% ipython --no-banner

In [1]: import numpy as np

In [2]: from numpy import linalg as LA

In [3]: np.set_printoptions(precision=2, suppress=True, linewidth=100)

In [4]: tidy = lambda a: np.round(a, 2) + 0

In [5]: E = np.array([[0.0, -0.3, 1.6],
   ...:     [0.0, 0.5, -0.7],
   ...:     [0.8, 1.0, 1.2],
   ...:     [-0.4, 0.2, 0.3],
   ...:     [1.2, -0.6, -1.5],
   ...:     [-0.7, -0.4, 0.7]])

In [6]: rng = np.random.default_rng(511)

In [7]: E[2] = E[1] + 0.1 * rng.normal(size=3)

In [8]: tidy(E)
Out[8]: 
array([[ 0.  , -0.3 ,  1.6 ],
       [ 0.  ,  0.5 , -0.7 ],
       [-0.06,  0.43, -0.68],
       [-0.4 ,  0.2 ,  0.3 ],
       [ 1.2 , -0.6 , -1.5 ],
       [-0.7 , -0.4 ,  0.7 ]])

In [9]: proj = E @ LA.solve(E.T @ E, E.T)

In [10]: tidy(np.trace(proj))
Out[10]: np.float64(3.0)

In [11]: tidy((np.eye(6) - proj) @ E)
Out[11]: 
array([[0., 0., 0.],
       [0., 0., 0.],
       [0., 0., 0.],
       [0., 0., 0.],
       [0., 0., 0.],
       [0., 0., 0.]])

In [12]: print(LA.matrix_rank(np.eye(6) - proj))
3

In [13]: w1 = np.array([[2, 4, 5, 2], [2, 3, 0, 0], [3, 4, 2, 2]])

In [14]: c = np.array([0, 0, 0, 0])

In [15]: act = np.maximum(E @ w1 + c, 0)

In [16]: (act > 0).astype(int)
Out[16]: 
array([[1, 1, 1, 1],
       [0, 0, 0, 0],
       [0, 0, 0, 0],
       [1, 1, 0, 0],
       [0, 0, 1, 0],
       [0, 0, 0, 0]])

In [17]: cent = np.array([[-3, 6, 4], [-2, -1, 9], [-3, 8, 7], [1, -3, 9]])

In [18]: w1 @ cent
Out[18]: 
array([[-27,  42,  97],
       [-12,   9,  35],
       [-21,  24,  80]])

In [19]: print((act @ cent).round(6).argmax(axis=1))
[2 0 0 2 1 0]

In [20]: x = np.array([0, -1, 3])

In [21]: y = E @ x

In [22]: tidy(y)
Out[22]: array([ 5.1 , -2.6 , -2.49,  0.7 , -3.9 ,  2.5 ])

In [23]: print(tidy(LA.pinv(E) @ E))
[[1. 0. 0.]
 [0. 1. 0.]
 [0. 0. 1.]]

In [24]: y = y + 0.05 * rng.normal(size=6)

In [25]: tidy(y)
Out[25]: array([ 5.1 , -2.66, -2.51,  0.79, -3.9 ,  2.55])

In [26]: c, *_ = LA.lstsq(E, y)

In [27]: [round(float(LA.norm(LA.solve(E.T @ E + lam * np.eye(3), E.T @ y))), 2) for lam in (0, 1, 10, 100)]
Out[27]: [3.18, 2.64, 1.21, 0.19]

In [28]: print(c.round())
[-0. -1.  3.]

In [29]: tidy(c)
Out[29]: array([-0.07, -1.08,  2.99])

In [30]: u, r1 = E[2], E[0]

In [31]: print(tidy(u @ u))
0.66

In [32]: tidy(u @ r1)
Out[32]: np.float64(-1.22)

In [33]: pr = (u @ r1) / (u @ u) * u

In [34]: print(tidy(LA.norm(u + r1) ** 2 + LA.norm(u - r1) ** 2))
6.62

In [35]: tidy((r1 - pr) @ u)
Out[35]: np.float64(0.0)

In [36]: LA.matrix_rank(np.outer(u, r1))
Out[36]: np.int64(1)

In [37]: print(tidy(np.outer(u, r1)))
[[ 0.    0.02 -0.09]
 [ 0.   -0.13  0.7 ]
 [ 0.    0.21 -1.09]]

In [38]: M = np.load("w.npy")

In [39]: M
Out[39]: 
array([[-3.94, -1.91,  0.05, -1.97,  0.04,  4.01],
       [-2.99, -2.04, -2.91, -3.05, -1.01, -0.05],
       [-8.94, -5.94, -8.92, -9.04, -3.03,  0.02],
       [ 6.03,  5.03, 12.05,  9.07,  3.98,  5.88],
       [-7.96, -5.03, -5.95, -7.05, -2.02,  2.04],
       [-1.98, -1.05, -0.1 , -1.03, -0.03,  2.  ],
       [ 6.  ,  2.99, -0.05,  2.97,  0.01, -6.  ],
       [ 7.97,  6.05, 11.94,  9.96,  3.95,  4.01]])

In [40]: proj = M @ LA.solve(M.T @ M, M.T)

In [41]: print(tidy(LA.eigvalsh(proj)))
[0. 0. 1. 1. 1. 1. 1. 1.]

In [42]: print(tidy(np.diag(proj)))
[0.96 0.74 0.82 0.68 0.53 0.66 0.74 0.87]

In [43]: tidy(np.trace(proj))
Out[43]: np.float64(6.0)

In [44]: idx = rng.permutation(6)

In [45]: M2 = M[:, idx] * rng.choice([-1, 1], 6)

In [46]: M2
Out[46]: 
array([[-1.91,  0.05, -3.94,  1.97, -0.04,  4.01],
       [-2.04, -2.91, -2.99,  3.05,  1.01, -0.05],
       [-5.94, -8.92, -8.94,  9.04,  3.03,  0.02],
       [ 5.03, 12.05,  6.03, -9.07, -3.98,  5.88],
       [-5.03, -5.95, -7.96,  7.05,  2.02,  2.04],
       [-1.05, -0.1 , -1.98,  1.03,  0.03,  2.  ],
       [ 2.99, -0.05,  6.  , -2.97, -0.01, -6.  ],
       [ 6.05, 11.94,  7.97, -9.96, -3.95,  4.01]])

In [47]: left, _, vt = LA.svd(M.T @ M2)

In [48]: tidy(left @ vt)
Out[48]: 
array([[ 0.,  0.,  1.,  0.,  0.,  0.],
       [ 1.,  0.,  0.,  0.,  0.,  0.],
       [ 0.,  1.,  0.,  0.,  0.,  0.],
       [ 0.,  0.,  0., -1.,  0.,  0.],
       [ 0.,  0.,  0.,  0., -1.,  0.],
       [ 0.,  0.,  0.,  0.,  0.,  1.]])

In [49]: idx
Out[49]: array([1, 2, 0, 3, 4, 5])

In [50]: w1 = np.array([[1, -2, 2, 0, -5],
    ...:     [-1, 3, 2, 4, -2],
    ...:     [1, 3, -3, -3, 1],
    ...:     [2, 0, 3, 2, -1],
    ...:     [2, -5, 1, 3, 2],
    ...:     [-3, 1, -5, 2, 2]])

In [51]: c = np.array([1, -1, -2, 3, 0])

In [52]: act = np.maximum(M2 @ w1 + c, 0)

In [53]: LA.matrix_rank(act)
Out[53]: np.int64(5)

In [54]: tidy((act > 0).mean(axis=0))
Out[54]: array([0.5 , 0.38, 0.5 , 0.88, 0.62])

In [55]: cent = np.array([[3, 2, 2], [0, 1, 1], [0, 3, 3], [2, 2, 2], [3, 2, 2]])

In [56]: (act @ cent).round(6).argmax(axis=1)
Out[56]: array([0, 1, 1, 1, 1, 0, 1, 1])

In [57]: left, sv, vt = LA.svd(M, full_matrices=False)

In [58]: print(tidy(vt @ vt.T))
[[1. 0. 0. 0. 0. 0.]
 [0. 1. 0. 0. 0. 0.]
 [0. 0. 1. 0. 0. 0.]
 [0. 0. 0. 1. 0. 0.]
 [0. 0. 0. 0. 1. 0.]
 [0. 0. 0. 0. 0. 1.]]

In [59]: tidy(sv / sv[0])
Out[59]: array([1.  , 0.37, 0.  , 0.  , 0.  , 0.  ])

In [60]: print(tidy(np.abs(vt[0])))
[0.48 0.34 0.57 0.53 0.19 0.09]

In [61]: left.shape, sv.shape, vt.shape
Out[61]: ((8, 6), (6,), (6, 6))

In [62]: tidy(left.T @ left)
Out[62]: 
array([[1., 0., 0., 0., 0., 0.],
       [0., 1., 0., 0., 0., 0.],
       [0., 0., 1., 0., 0., 0.],
       [0., 0., 0., 1., 0., 0.],
       [0., 0., 0., 0., 1., 0.],
       [0., 0., 0., 0., 0., 1.]])

In [63]: tidy(left.T @ M @ vt.T)
Out[63]: 
array([[34.53,  0.  ,  0.  ,  0.  ,  0.  ,  0.  ],
       [ 0.  , 12.63,  0.  ,  0.  ,  0.  ,  0.  ],
       [ 0.  ,  0.  ,  0.15,  0.  ,  0.  ,  0.  ],
       [ 0.  ,  0.  ,  0.  ,  0.12,  0.  ,  0.  ],
       [ 0.  ,  0.  ,  0.  ,  0.  ,  0.08,  0.  ],
       [ 0.  ,  0.  ,  0.  ,  0.  ,  0.  ,  0.04]])
